In [1]: import numpy as np

In [2]: np.set_printoptions(suppress=True, linewidth=140)

In [3]: rng = np.random.default_rng(34870)

In [4]: idx = rng.integers(0, 3, 4)

In [5]: E = np.triu((idx[:, None] == idx) & (rng.random((4, 4)) < 0.8), 1).astype(int)

In [6]: E += E.T

In [7]: E
Out[7]: 
array([[0, 0, 1, 0],
       [0, 0, 0, 1],
       [1, 0, 0, 0],
       [0, 1, 0, 0]])

In [8]: # symmetric, so the eigenvalues are real

In [9]: vec = np.array([1, 0, 0, 2])

In [10]: [p for p in range(1, 25) if np.allclose(np.linalg.matrix_power(E, p), np.eye(4))]
Out[10]: [2, 4, 6, 8, 10, 12, 14, 16, 18, 20, 22, 24]

In [11]: np.round(np.abs(np.linalg.eigvals(E)), 2)
Out[11]: array([1., 1., 1., 1.])

In [12]: np.round(np.sort(np.abs(np.degrees(np.angle(np.linalg.eigvals(E))))), 2)
Out[12]: array([  0.,   0., 180., 180.])

In [13]: round(np.linalg.norm(vec), 2), round(np.linalg.norm(E @ vec), 2)
Out[13]: (np.float64(2.24), np.float64(2.24))

In [14]: E.T @ (E @ vec)
Out[14]: array([1, 0, 0, 2])

In [15]: arr = np.eye(3, dtype=int)[rng.permutation(3)] * np.array([2, 1, 6])

In [16]: arr
Out[16]: 
array([[2, 0, 0],
       [0, 1, 0],
       [0, 0, 6]])

In [17]: # equal to its transpose

In [18]: def softmax(z):
    ...:     e = np.exp(z - z.max(axis=-1, keepdims=True))
    ...:     return e / e.sum(axis=-1, keepdims=True)
    ...: 

In [19]: np.round(softmax(arr).sum(axis=1), 2)
Out[19]: array([1., 1., 1.])

In [20]: np.round(softmax(arr[2]), 2) + 0
Out[20]: array([0., 0., 1.])

In [21]: np.round(softmax(10 * arr[2]), 2) + 0
Out[21]: array([0., 0., 1.])

In [22]: att = arr @ arr.T / np.sqrt(3)

In [23]: softmax(att).round(6).argmax(axis=1)
Out[23]: array([0, 1, 2])

In [24]: low = np.linalg.cholesky(arr)

In [25]: np.round(np.prod(np.diag(low)) ** 2, 2), round(float(np.linalg.det(arr)), 2)
Out[25]: (np.float64(12.0), 12.0)

In [26]: np.linalg.eigvalsh(arr).min() > 0
Out[26]: np.True_

In [27]: low.round(2)
Out[27]: 
array([[1.41, 0.  , 0.  ],
       [0.  , 1.  , 0.  ],
       [0.  , 0.  , 2.45]])

In [28]: M = np.loadtxt("data.csv", delimiter=",")

In [29]: M.round(2)
Out[29]: 
array([[ 0.79,  0.03,  0.41],
       [ 0.03,  0.99, -0.07],
       [ 0.41, -0.07,  0.22]])

In [30]: # symmetric, so the eigenvalues are real

In [31]: np.unique(M.round(6), axis=0).shape
Out[31]: (3, 3)

In [32]: np.round(np.trace(np.linalg.pinv(M) @ M), 2)
Out[32]: np.float64(2.0)

In [33]: np.linalg.lstsq(M[:-1].T, M[-1])[2]
Out[33]: np.int32(2)

In [34]: np.abs(np.diag(np.linalg.qr(M)[1])) > 1e-9
Out[34]: array([ True,  True, False])

In [35]: np.round(M @ np.linalg.pinv(M) @ M, 2)
Out[35]: 
array([[ 0.79,  0.03,  0.41],
       [ 0.03,  0.99, -0.07],
       [ 0.41, -0.07,  0.22]])

In [36]: r = np.linalg.matrix_rank(M)

In [37]: r
Out[37]: np.int64(2)

In [38]: null = np.linalg.svd(M)[2][r:].T

In [39]: np.round(M @ null, 2) + 0
Out[39]: 
array([[0.],
       [0.],
       [0.]])

In [40]: np.round(null @ null.T, 2)
Out[40]: 
array([[ 0.21, -0.03, -0.41],
       [-0.03,  0.01,  0.07],
       [-0.41,  0.07,  0.78]])

In [41]: [int(np.linalg.matrix_rank(M[:, :j + 1])) for j in range(3)]
Out[41]: [1, 2, 2]

In [42]: feats = np.load("x.npy")

In [43]: feats
Out[43]: 
array([[ -1.73,  -0.76,   0.78],
       [ -2.68,  -1.16,   1.21],
       [  2.56,   1.13,  -1.11],
       [ 21.31,   9.47,  -9.48],
       [  5.32,   2.38,  -2.4 ],
       [ 23.23,  10.33, -10.3 ],
       [  1.3 ,   0.59,  -0.58],
       [ -3.25,  -1.46,   1.44],
       [ -1.42,  -0.65,   0.6 ],
       [  9.24,   4.14,  -4.12],
       [  2.91,   1.29,  -1.29],
       [ -6.16,  -2.75,   2.69],
       [  4.85,   2.17,  -2.15],
       [ -6.66,  -2.95,   2.96],
       [  3.05,   1.37,  -1.38],
       [ -3.36,  -1.51,   1.51]])

In [44]: vec = np.array([2, 1, 0])

In [45]: rhs = feats @ vec

In [46]: np.round(np.linalg.lstsq(feats, rhs)[0], 2) + 0
Out[46]: array([2., 1., 0.])

In [47]: np.round(np.linalg.solve(feats.T @ feats, feats.T @ rhs), 2) + 0
Out[47]: array([2., 1., 0.])

In [48]: np.round(np.linalg.pinv(feats) @ feats, 2) + 0
Out[48]: 
array([[1., 0., 0.],
       [0., 1., 0.],
       [0., 0., 1.]])

In [49]: rhs = rhs + 0.3 * rng.normal(size=16)

In [50]: rhs.round(2)
Out[50]: array([ -4.25,  -6.64,   6.27,  52.22,  13.29,  57.16,   3.56,  -7.68,  -3.03,  22.83,   6.98, -14.95,  11.48, -15.92,   7.66,  -8.24])

In [51]: coef, *_ = np.linalg.lstsq(feats, rhs)

In [52]: [round(float(np.linalg.norm(np.linalg.solve(feats.T @ feats + lam * np.eye(3), feats.T @ rhs))), 2) for lam in (0, 1, 10, 100)]
Out[52]: [5.16, 2.08, 2.06, 1.97]

In [53]: coef.round(2)
Out[53]: array([ 0.2 , -0.07, -5.15])

In [54]: coef.round()
Out[54]: array([ 0., -0., -5.])

In [55]: np.round(feats.T @ (rhs - feats @ coef), 2) + 0
Out[55]: array([0., 0., 0.])

In [56]: Q, vecs = np.linalg.qr(feats[:, :2])[0], np.linalg.qr(feats[:, 2:])[0]

In [57]: sv = np.linalg.svd(Q.T @ vecs, compute_uv=False)

In [58]: np.round(np.degrees(np.arccos(sv.clip(0, 1))), 2)
Out[58]: array([0.31])

In [59]: (sv > 0.9).sum()
Out[59]: np.int64(1)

In [60]: P = feats @ np.linalg.solve(feats.T @ feats, feats.T)

In [61]: np.round(np.linalg.eigvalsh(P), 2) + 0
Out[61]: array([0., 0., 0., 0., 0., 0., 0., 0., 0., 0., 0., 0., 0., 1., 1., 1.])

In [62]: np.allclose(P @ P, P)
Out[62]: True

In [63]: u = np.array([1, 3, 1, 0]) + 0.5

In [64]: K = np.eye(4) - 2 * np.outer(u, u) / (u @ u)

In [65]: K.round(2)
Out[65]: 
array([[ 0.74, -0.62, -0.26, -0.09],
       [-0.62, -0.44, -0.62, -0.21],
       [-0.26, -0.62,  0.74, -0.09],
       [-0.09, -0.21, -0.09,  0.97]])

In [66]: # symmetric

In [67]: round(np.abs(np.linalg.eigvals(E)).max(), 2)
Out[67]: np.float64(1.0)

In [68]: E @ E
Out[68]: 
array([[1, 0, 0, 0],
       [0, 1, 0, 0],
       [0, 0, 1, 0],
       [0, 0, 0, 1]])

In [69]: np.linalg.matrix_power(E, 2)
Out[69]: 
array([[1, 0, 0, 0],
       [0, 1, 0, 0],
       [0, 0, 1, 0],
       [0, 0, 0, 1]])

In [70]: P = np.triu(np.array([[1, -1, 2, 0], [0, 0, 2, -2], [1, 2, 2, -2], [2, -2, -1, 0]]), 1) + np.eye(4)

In [71]: A2 = P @ K @ np.linalg.inv(P)

In [72]: np.round(P @ K - K @ P, 2)
Out[72]: 
array([[ 0.09, -0.06,  1.85, -1.74],
       [-0.35, -1.44,  3.76, -4.24],
       [ 0.18,  0.15,  1.94, -1.71],
       [ 0.  , -0.09,  0.59, -0.59]])

In [73]: np.round(np.poly(A2), 2) + 0
Out[73]: array([ 1., -2.,  0.,  2., -1.])

In [74]: np.linalg.matrix_rank(A2)
Out[74]: np.int64(4)
